$ ipython --no-banner

In [1]: import numpy as np

In [2]: np.set_printoptions(precision=3, suppress=True, linewidth=160, floatmode="fixed")

In [3]: F = np.load("mat.npy")

In [4]: F
Out[4]: 
array([[ 0.590, -0.640,  0.620,  0.600, -0.120],
       [-0.300, -0.080, -0.090, -0.270, -0.010],
       [ 2.320,  1.760,  1.480,  0.520,  0.520],
       [-0.560, -0.480,  0.580, -1.060,  0.020],
       [ 3.040,  3.120,  3.100, -1.060,  1.100]])

In [5]: # null space of dimension 2

In [6]: f = np.array([3, 0, 2])

In [7]: np.cross(F[2, :3], F[4, :3])
Out[7]: array([ 0.838, -2.693,  1.888])

In [8]: w1 = np.array([[4, 3, 0], [0, -5, -2], [-2, -1, -2], [4, -3, 3], [5, -1, 0]])

In [9]: coef = np.array([1, 0, 2])

In [10]: hid = np.maximum(F @ w1 + coef, 0)

In [11]: hid
Out[11]: 
array([[ 3.920,  2.670,  3.840],
       [ 0.000,  0.410,  1.530],
       [12.000,  0.000,  0.000],
       [ 0.000,  3.300,  0.000],
       [ 8.220,  0.000,  0.000]])

In [12]: (hid > 0).astype(int)
Out[12]: 
array([[1, 1, 1],
       [0, 1, 1],
       [1, 0, 0],
       [0, 1, 0],
       [1, 0, 0]])

In [13]: W2 = np.array([[2, 1, -1], [1, -2, -1], [-2, 1, 0]])

In [14]: (hid @ W2).round(6).argmax(axis=1)
Out[14]: array([0, 1, 0, 0, 0])

In [15]: w1 @ W2
Out[15]: 
array([[11, -2, -7],
       [-1,  8,  5],
       [-1, -2,  3],
       [-1, 13, -1],
       [ 9,  7, -4]])

In [16]: data = np.loadtxt("out6.csv", delimiter=",")

In [17]: data
Out[17]: 
array([[ 1.000, -1.000, -1.000,  1.000, -1.000,  1.000,  1.000, -1.000],
       [ 1.000, -1.000,  1.000, -1.000,  1.000, -1.000,  1.000, -1.000],
       [ 1.000,  1.000,  1.000,  1.000, -1.000, -1.000, -1.000, -1.000],
       [ 1.000, -1.000,  1.000, -1.000, -1.000,  1.000, -1.000,  1.000]])

In [18]: left, sv, Vh = np.linalg.svd(data, full_matrices=False)

In [19]: sv / sv[0]
Out[19]: array([1.000, 1.000, 1.000, 1.000])

In [20]: np.round(left.T @ data @ Vh.T, 3) + 0
Out[20]: 
array([[2.828, 0.000, 0.000, 0.000],
       [0.000, 2.828, 0.000, 0.000],
       [0.000, 0.000, 2.828, 0.000],
       [0.000, 0.000, 0.000, 2.828]])

In [21]: left.shape, sv.shape, Vh.shape
Out[21]: ((4, 4), (4,), (4, 8))

In [22]: x0 = np.array([0, -2, -3, -2, -1, 0, -1, -1])

In [23]: h1 = np.maximum(data @ x0, 0)

In [24]: np.maximum(data @ x0, 0) - np.maximum(-data @ x0, 0)
Out[24]: array([ 4.000,  0.000, -4.000,  2.000])

In [25]: np.flatnonzero(h1 > 1e-9)
Out[25]: array([0, 3])

In [26]: np.maximum(data @ (3 * x0), 0)
Out[26]: array([12.000,  0.000,  0.000,  6.000])

In [27]: np.linalg.norm(data, axis=1)
Out[27]: array([2.828, 2.828, 2.828, 2.828])

In [28]: round(np.linalg.norm(data[3], 1), 3), round(float(np.linalg.norm(data[3], np.inf)), 3)
Out[28]: (np.float64(8.0), 1.0)

In [29]: data[3] @ data[1]
Out[29]: np.float64(0.0)

In [30]: arr = np.loadtxt("arr.csv", delimiter=",")

In [31]: arr
Out[31]: 
array([[ 0.000,  1.000, -1.000,  0.000, -1.000,  2.000,  1.000, -2.000,  0.000],
       [ 1.000,  0.000,  0.000,  0.000,  0.000,  0.000,  0.000,  0.000,  0.000],
       [-1.000,  0.000,  0.000,  0.000,  0.000,  0.000,  0.000,  0.000,  0.000],
       [ 0.000,  0.000,  0.000,  0.000,  0.000,  0.000,  0.000,  0.000,  0.000],
       [-1.000,  0.000,  0.000,  0.000,  0.000,  0.000,  0.000,  0.000,  0.000],
       [ 2.000,  0.000,  0.000,  0.000,  0.000,  0.000,  0.000,  0.000,  0.000],
       [ 1.000,  0.000,  0.000,  0.000,  0.000,  0.000,  0.000,  0.000,  0.000],
       [-2.000,  0.000,  0.000,  0.000,  0.000,  0.000,  0.000,  0.000,  0.000],
       [ 0.000,  0.000,  0.000,  0.000,  0.000,  0.000,  0.000,  0.000,  0.000]])

In [32]: # 3 groups of indices that never mix

In [33]: arr @ arr
Out[33]: 
array([[12.000,  0.000,  0.000,  0.000,  0.000,  0.000,  0.000,  0.000,  0.000],
       [ 0.000,  1.000, -1.000,  0.000, -1.000,  2.000,  1.000, -2.000,  0.000],
       [ 0.000, -1.000,  1.000,  0.000,  1.000, -2.000, -1.000,  2.000,  0.000],
       [ 0.000,  0.000,  0.000,  0.000,  0.000,  0.000,  0.000,  0.000,  0.000],
       [ 0.000, -1.000,  1.000,  0.000,  1.000, -2.000, -1.000,  2.000,  0.000],
       [ 0.000,  2.000, -2.000,  0.000, -2.000,  4.000,  2.000, -4.000,  0.000],
       [ 0.000,  1.000, -1.000,  0.000, -1.000,  2.000,  1.000, -2.000,  0.000],
       [ 0.000, -2.000,  2.000,  0.000,  2.000, -4.000, -2.000,  4.000,  0.000],
       [ 0.000,  0.000,  0.000,  0.000,  0.000,  0.000,  0.000,  0.000,  0.000]])

In [34]: np.allclose(arr, arr.T)
Out[34]: True

In [35]: rk = np.linalg.matrix_rank(arr)

In [36]: rk
Out[36]: np.int64(2)

In [37]: null = np.linalg.svd(arr)[2][rk:].T

In [38]: [int(np.linalg.matrix_rank(np.delete(arr, i, axis=0))) for i in range(9)]
Out[38]: [1, 2, 2, 2, 2, 2, 2, 2, 2]

In [39]: [int(np.linalg.matrix_rank(arr[:i])) for i in range(1, len(arr) + 1)]
Out[39]: [1, 2, 2, 2, 2, 2, 2, 2, 2]

In [40]: np.linalg.matrix_rank(arr.T @ arr), np.linalg.matrix_rank(arr @ arr.T)
Out[40]: (np.int64(2), np.int64(2))

In [41]: null.shape
Out[41]: (9, 7)
